% python3 -q
>>> import numpy as np
>>> import numpy.linalg as la
>>> np.set_printoptions(suppress=True, linewidth=160)
>>> m1 = np.array([[2, -5], [-3, -3]])
>>> out = m1 ** -1
Traceback (most recent call last):
  File "<python-input-4>", line 1, in <module>
    out = m1 ** -1
          ~~~^^~~~
ValueError: Integers to negative integer powers are not allowed.
>>> out = la.inv(m1)
>>> round(la.cond(m1), 3)
np.float64(1.621)
>>> np.round(la.slogdet(m1)[0], 3)
np.float64(-1.0)
>>> np.round(m1 @ out, 3)
array([[1., 0.],
       [0., 1.]])
>>> (np.abs(out) > 1e-9).astype(int)
array([[1, 1],
       [1, 1]])
>>> evals, vecs = la.eig(m1)
>>> np.round(np.sort(la.eigvals(m1 @ m1)), 3)
array([16.89, 26.11])
>>> np.round(np.sort(la.eigvals(la.inv(m1))), 3)
array([-0.196,  0.243])
>>> mat = np.loadtxt("m.csv", delimiter=",")
>>> mat
array([[  5.,  -2.,   0.,   3.],
       [  6.,  -4.,   2.,   6.],
       [ -9.,   5.,   8.,  -2.],
       [ 17., -10.,   4.,  15.]])
>>> U, sig, VT = la.svd(mat, full_matrices=False)
>>> sig.round(3) + 0
array([28.834, 10.085,  0.936,  0.   ])
>>> np.round(np.abs(VT[0]), 3)
array([0.714, 0.415, 0.054, 0.562])
>>> np.round(np.cumsum(sig ** 2) / np.sum(sig ** 2), 3)
array([0.89 , 0.999, 1.   , 1.   ])
>>> np.abs(U[:, 0]).round(6).argmax()
np.int64(3)
>>> np.round(U.T @ U, 3) + 0
array([[1., 0., 0., 0.],
       [0., 1., 0., 0.],
       [0., 0., 1., 0.],
       [0., 0., 0., 1.]])
>>> np.allclose(U * sig @ VT, mat)
True
>>> round(np.trace(la.pinv(mat) @ mat), 3)
np.float64(3.0)
>>> np.round(mat @ la.pinv(mat) @ mat, 3) + 0
array([[  5.,  -2.,   0.,   3.],
       [  6.,  -4.,   2.,   6.],
       [ -9.,   5.,   8.,  -2.],
       [ 17., -10.,   4.,  15.]])
>>> np.unique(mat.round(6), axis=0).shape
(4, 4)
>>> np.round(la.det(m1.T), 3)
np.float64(-21.0)
>>> np.round(la.eigvals(m1), 3)
array([ 4.11, -5.11])
>>> round(la.det(2 * m1), 3), round(float(la.det(m1)), 3)
(np.float64(-84.0), -21.0)
>>> q, vecs = la.qr(m1[:, :1])[0], la.qr(m1[:, 1:])[0]
>>> sig = la.svd(q.T @ vecs, compute_uv=False)
>>> round(float(la.norm(q @ q.T - vecs @ vecs.T, 2)), 3)
0.999
>>> sig.round(3)
array([0.048])
>>> X = np.load("out17.npy")
>>> X
array([[  1.819,   1.028,  11.498],
       [  3.6  ,   0.813,   4.475],
       [  3.883,   1.156,   5.525],
       [ 10.265,   6.683,  16.567],
       [ -4.081,  -3.493,   4.68 ],
       [  9.009,   3.803,   4.084],
       [  9.704,   4.337,   4.9  ],
       [  3.439,   0.799,   4.917],
       [  7.829,   4.212,  10.272],
       [ -3.651,  -3.27 ,   4.563],
       [ 12.029,   6.412,   9.277],
       [ -0.783,  -2.445,  -0.013],
       [ -2.242,  -2.008,   7.237],
       [-14.573, -11.916,  -9.654],
       [  3.803,   1.442,   7.429],
       [  2.356,   0.597,   7.275],
       [  4.125,   0.521,   1.092],
       [ -2.5  ,  -2.947,   2.681],
       [ -2.666,  -1.745,  10.134],
       [ -7.172,  -5.918,   0.777],
       [  0.621,  -0.968,   3.916],
       [  0.76 ,  -1.302,   1.545]])
>>> Xs = (X - X.mean(axis=0)) / X.std(axis=0)
>>> np.round(Xs.std(axis=0), 3)
array([1., 1., 1.])
>>> beta = la.lstsq(np.delete(Xs, 0, axis=1), Xs[:, 0])[0]
>>> np.abs(beta).argmax()
np.int64(0)
>>> beta.round(3)
array([ 1.181, -0.253])
>>> rng = np.random.default_rng(557)
>>> idx = rng.permutation(4)
>>> idx
array([0, 1, 2, 3])
>>> out = mat[idx][:, idx]
>>> np.diag(out)
array([ 5., -4.,  8., 15.])
>>> np.allclose(out, mat)
True
>>> np.trace(out)
np.float64(24.0)
>>> np.round(np.sort(np.abs(la.eigvals(out))), 3) + 0
array([ 0.   ,  0.174,  9.896, 13.929])
>>> out
array([[  5.,  -2.,   0.,   3.],
       [  6.,  -4.,   2.,   6.],
       [ -9.,   5.,   8.,  -2.],
       [ 17., -10.,   4.,  15.]])
>>> arr = np.loadtxt("test10.csv", delimiter=",")
>>> arr
array([[-4.268, -2.119,  1.515],
       [-4.866, -0.951,  0.644],
       [ 2.677,  3.241, -2.707],
       [ 3.004,  2.285, -3.28 ],
       [-4.544,  0.593, -2.   ],
       [ 3.373,  2.79 ,  2.416],
       [ 4.836,  1.269,  0.087],
       [-2.738,  3.746, -1.863],
       [ 2.037, -4.563, -0.182],
       [ 4.834, -1.258,  0.21 ],
       [ 0.692, -4.181,  2.653],
       [-0.669,  0.743,  4.899],
       [ 2.043,  2.585,  3.76 ],
       [ 0.044, -1.037, -4.891],
       [ 0.747,  1.579, -4.685],
       [ 2.317, -1.252, -4.25 ],
       [ 3.29 , -3.763,  0.106],
       [-2.947, -1.834,  3.599],
       [-3.871,  0.709,  3.084],
       [-2.272, -4.263,  1.293],
       [-3.593,  1.036,  3.319]])
>>> t = np.radians(60)
>>> R = np.eye(3)
>>> R[2, 2] = R[1, 1] = np.cos(t)
>>> R[2, 1], R[1, 2] = -np.sin(t), np.sin(t)
>>> R.round(3)
array([[ 1.   ,  0.   ,  0.   ],
       [ 0.   ,  0.5  ,  0.866],
       [ 0.   , -0.866,  0.5  ]])
>>> out = arr @ R.T
>>> np.round(la.svd(arr, compute_uv=False), 3), np.round(la.svd(out, compute_uv=False), 3)
(array([15.831, 12.259, 11.14 ]), array([15.831, 12.259, 11.14 ]))
>>> np.allclose(arr @ arr.T, out @ out.T)
True
>>> data = np.load("data.npy")
>>> data
array([[ 0.3  ,  0.1  ,  1.489],
       [ 0.3  ,  0.3  ,  1.51 ],
       [ 1.1  , -0.6  ,  5.526],
       [-0.9  ,  1.1  , -4.519],
       [-1.   ,  0.8  , -5.   ],
       [-1.1  , -1.2  , -5.535],
       [-0.9  ,  1.6  , -4.488],
       [-1.2  , -0.3  , -5.952],
       [ 0.6  , -0.4  ,  2.991],
       [ 0.2  , -0.6  ,  0.99 ]])
>>> x0 = np.array([3, -3, 4])
>>> np.round(data @ np.ones(3), 3)
array([ 1.889,  2.11 ,  6.026, -4.319, -5.2  , -7.835, -3.788, -7.452,  3.191,  0.59 ])
>>> np.round(data @ x0, 3)
array([  6.556,   6.04 ,  27.204, -24.076, -25.4  , -21.84 , -25.452, -26.508,  14.964,   6.36 ])
>>> (data @ x0).argmax()
np.int64(2)
>>> C = data[[3, 9]].astype(float)
>>> for _ in range(7):
...     idx = la.norm(data[:, None] - C, axis=-1).argmin(axis=1)
...     C = np.array([data[idx == j].mean(axis=0) for j in range(2)])
... 
>>> idx
array([1, 1, 1, 0, 0, 0, 0, 0, 1, 1])
>>> C.round(3)
array([[-1.02 ,  0.4  , -5.099],
       [ 0.5  , -0.24 ,  2.501]])
>>> np.abs(C[1] - C[0]).argmax()
np.int64(2)
>>> J = np.maximum(np.array([[2],
...     [0],
...     [1],
...     [1],
...     [3],
...     [0],
...     [1],
...     [3],
...     [3],
...     [3],
...     [0],
...     [2],
...     [0],
...     [2],
...     [2],
...     [1],
...     [2],
...     [1],
...     [3],
...     [1],
...     [0],
...     [3],
...     [1],
...     [1],
...     [1],
...     [3]]) @ np.array([[4, -2, -8]]) + np.array([5, 9, 8]), 0)
>>> J
array([[13,  5,  0],
       [ 5,  9,  8],
       [ 9,  7,  0],
       [ 9,  7,  0],
       [17,  3,  0],
       [ 5,  9,  8],
       [ 9,  7,  0],
       [17,  3,  0],
       [17,  3,  0],
       [17,  3,  0],
       [ 5,  9,  8],
       [13,  5,  0],
       [ 5,  9,  8],
       [13,  5,  0],
       [13,  5,  0],
       [ 9,  7,  0],
       [13,  5,  0],
       [ 9,  7,  0],
       [17,  3,  0],
       [ 9,  7,  0],
       [ 5,  9,  8],
       [17,  3,  0],
       [ 9,  7,  0],
       [ 9,  7,  0],
       [ 9,  7,  0],
       [17,  3,  0]])
>>> Xs = J - J.mean(axis=0)
>>> vecs = la.svd(Xs)[2][:1]
>>> out = Xs - Xs @ vecs.T @ vecs
>>> np.round(out.std(axis=0), 3)
array([0.875, 0.437, 1.783])
>>> la.norm(out, axis=1).round(6).argmax()
np.int64(2)
